$ python3 -q
>>> import numpy as np
>>> from numpy import linalg as LA
>>> np.set_printoptions(suppress=True, linewidth=160)
>>> E = np.load("w.npy")
>>> print(E)
[[46  0 19]
 [ 0 18  0]
 [ 0 10  0]
 [ 0  0  0]
 [ 0  0  0]
 [ 0 21  0]
 [ 9  0 15]
 [ 0 10  0]
 [15  0  7]
 [ 1  0  0]
 [ 0 20  0]
 [ 0 37  0]
 [16  0 11]
 [ 2  0  3]
 [ 0  0  7]
 [11 30  0]
 [ 3  0  7]
 [ 0 14  0]
 [ 0  0  0]
 [ 0  0  0]
 [38  0 19]
 [ 0 29  0]
 [ 0 14  0]]
>>> z = E[:, 1] > np.median(E[:, 1])
>>> r0 = E[z].mean(axis=0) - E[~z].mean(axis=0)
>>> print(r0.round(2))
[-8.9  20.3  -6.77]
>>> print(((E - E.mean(axis=0)) @ r0 > 0).astype(int))
[0 1 1 0 0 1 0 1 0 0 1 1 0 0 0 1 0 1 0 0 0 1 1]
>>> np.argsort(-np.abs(r0).round(6), kind="stable")
array([1, 0, 2])
>>> z.astype(int)
array([0, 1, 1, 0, 0, 1, 0, 1, 0, 0, 1, 1, 0, 0, 0, 1, 0, 1, 0, 0, 0, 1, 1])
>>> (((E - E.mean(axis=0)) @ r0 > 0) == z).mean()
np.float64(1.0)
>>> dist = LA.norm(E[:, None] - E[None], axis=-1)
>>> dist.mean(axis=1).argmax()
np.int64(0)
>>> (dist + 1e9 * np.eye(23)).round(6).argmin(axis=1)
array([20, 10,  7,  4,  3, 10, 12,  2, 12,  3,  5, 21,  8,  9, 16, 21, 14, 22,  3,  3,  0,  5, 17])
>>> dist[15].round(6).argsort(kind="stable")[:4]
array([15, 21, 11,  5])
>>> np.flatnonzero(dist[15] < dist.mean() / 2)
array([15])
>>> dist.shape
(23, 23)
>>> print(dist[:5, :5].round(2))
[[ 0.   52.92 50.76 49.77 49.77]
 [52.92  0.    8.   18.   18.  ]
 [50.76  8.    0.   10.   10.  ]
 [49.77 18.   10.    0.    0.  ]
 [49.77 18.   10.    0.    0.  ]]
>>> Z = E[[13, 20]].astype(float)
>>> for _ in range(6):
...     z = LA.norm(E[:, None] - Z, axis=-1).argmin(axis=1)
...     Z = np.array([E[z == j].mean(axis=0) for j in range(2)])
... 
>>> z
array([1, 0, 0, 0, 0, 0, 0, 0, 0, 0, 0, 0, 0, 0, 0, 0, 0, 0, 0, 0, 1, 0, 0])
>>> print(np.abs(Z[1] - Z[0]).argmax())
0
>>> print(Z.round(2))
[[ 2.71  9.67  2.38]
 [42.    0.   19.  ]]
>>> np.bincount(z)
array([21,  2])
>>> print(round(float(LA.norm(Z[0], 1)), 2), round(LA.norm(Z[0], np.inf), 2))
14.76 9.67
>>> round(Z[0] @ Z[1], 2)
np.float64(159.24)
>>> round(float(LA.norm(Z) ** 2 / LA.norm(Z, 2) ** 2), 2)
1.04
>>> x0 = np.array([2, -2, 2])
>>> rhs = E @ x0
>>> np.round(LA.lstsq(E, rhs)[0], 2)
array([ 2., -2.,  2.])
>>> print(np.round(LA.solve(E.T @ E, E.T @ rhs), 2))
[ 2. -2.  2.]
>>> rng = np.random.default_rng(41)
>>> rhs = rhs + 0.05 * rng.normal(size=23)
>>> rhs.round(2)
array([129.94, -35.99, -20.  ,   0.03,  -0.07, -41.94,  48.  , -20.06,  43.93,   1.93, -40.04, -73.94,  54.04,   9.97,  13.97, -37.9 ,  20.05, -28.04,  -0.01,
        -0.02, 114.01, -57.96, -28.01])
>>> coef, *_ = LA.lstsq(E, rhs)
>>> [round(float(LA.norm(LA.solve(E.T @ E + lam * np.eye(3), E.T @ rhs))), 2) for lam in (0, 1, 10, 100)]
[3.46, 3.46, 3.45, 3.34]
>>> r0 = np.array([-3, -4, 5, -3, 3, 2, 3]) + 0.5
>>> feats = np.eye(7) - 2 * np.outer(r0, r0) / (r0 @ r0)
>>> feats.round(2)
array([[ 0.85, -0.2 ,  0.32, -0.15,  0.2 ,  0.15,  0.2 ],
       [-0.2 ,  0.71,  0.45, -0.2 ,  0.29,  0.2 ,  0.29],
       [ 0.32,  0.45,  0.29,  0.32, -0.45, -0.32, -0.45],
       [-0.15, -0.2 ,  0.32,  0.85,  0.2 ,  0.15,  0.2 ],
       [ 0.2 ,  0.29, -0.45,  0.2 ,  0.71, -0.2 , -0.29],
       [ 0.15,  0.2 , -0.32,  0.15, -0.2 ,  0.85, -0.2 ],
       [ 0.2 ,  0.29, -0.45,  0.2 , -0.29, -0.2 ,  0.71]])
>>> print(np.round(feats.T @ feats, 2) + 0)
[[1. 0. 0. 0. 0. 0. 0.]
 [0. 1. 0. 0. 0. 0. 0.]
 [0. 0. 1. 0. 0. 0. 0.]
 [0. 0. 0. 1. 0. 0. 0.]
 [0. 0. 0. 0. 1. 0. 0.]
 [0. 0. 0. 0. 0. 1. 0.]
 [0. 0. 0. 0. 0. 0. 1.]]
>>> np.round(LA.pinv(feats), 2)
array([[ 0.85, -0.2 ,  0.32, -0.15,  0.2 ,  0.15,  0.2 ],
       [-0.2 ,  0.71,  0.45, -0.2 ,  0.29,  0.2 ,  0.29],
       [ 0.32,  0.45,  0.29,  0.32, -0.45, -0.32, -0.45],
       [-0.15, -0.2 ,  0.32,  0.85,  0.2 ,  0.15,  0.2 ],
       [ 0.2 ,  0.29, -0.45,  0.2 ,  0.71, -0.2 , -0.29],
       [ 0.15,  0.2 , -0.32,  0.15, -0.2 ,  0.85, -0.2 ],
       [ 0.2 ,  0.29, -0.45,  0.2 , -0.29, -0.2 ,  0.71]])
>>> print(np.round(feats[:, 5] @ feats[:, 1], 2))
0.0
>>> np.round(feats @ feats.T, 2) + 0
array([[1., 0., 0., 0., 0., 0., 0.],
       [0., 1., 0., 0., 0., 0., 0.],
       [0., 0., 1., 0., 0., 0., 0.],
       [0., 0., 0., 1., 0., 0., 0.],
       [0., 0., 0., 0., 1., 0., 0.],
       [0., 0., 0., 0., 0., 1., 0.],
       [0., 0., 0., 0., 0., 0., 1.]])
>>> np.round(LA.svd(feats, compute_uv=False), 2)
array([1., 1., 1., 1., 1., 1., 1.])
